>>> import numpy as np
>>> import numpy.linalg as la
>>> np.set_printoptions(precision=2, suppress=True, linewidth=200, legacy="1.25")
>>> F = np.loadtxt("case15.csv", delimiter=",")
>>> F
array([[20.72, 19.39, 40.31, 39.63],
       [21.22, 19.14, 39.26, 40.55],
       [20.68, 20.45, 40.5 , 40.19],
       [19.06, 20.77, 39.34, 40.28],
       [18.18, 21.3 , 40.18, 41.14],
       [19.71, 20.05, 39.48, 39.2 ],
       [18.11, 21.3 , 40.79, 40.34],
       [18.92, 20.4 , 39.49, 38.37],
       [20.15, 19.55, 41.02, 40.37],
       [20.66, 20.35, 42.54, 39.33],
       [19.16, 20.42, 40.27, 37.87],
       [21.61, 21.38, 39.02, 40.74],
       [21.19, 20.1 , 39.14, 41.26]])
>>> Uu, sig, vt = la.svd(F, full_matrices=False)
>>> np.round(vt @ vt.T, 2) + 0
array([[1., 0., 0., 0.],
       [0., 1., 0., 0.],
       [0., 0., 1., 0.],
       [0., 0., 0., 1.]])
>>> print(Uu.shape, sig.shape, vt.shape)
(13, 4) (4,) (4, 4)
>>> np.abs(Uu[:, 0]).round(6).argmax()
9
>>> round(float(np.sqrt((sig ** 2).sum())), 2), np.round(la.norm(F), 2)
(228.6, 228.6)
>>> (sig > 1e-8).sum()
4
>>> Xc = (F - F.mean(axis=0)) / F.std(axis=0)
>>> Xc.std(axis=0)
array([1., 1., 1., 1.])
>>> c = la.lstsq(np.delete(Xc, 2, axis=1), Xc[:, 2])[0]
>>> print(c)
[-0.1  -0.04 -0.18]
>>> round(float(1 - np.var(Xc[:, 2] - np.delete(Xc, 2, axis=1) @ c)), 2)
0.05
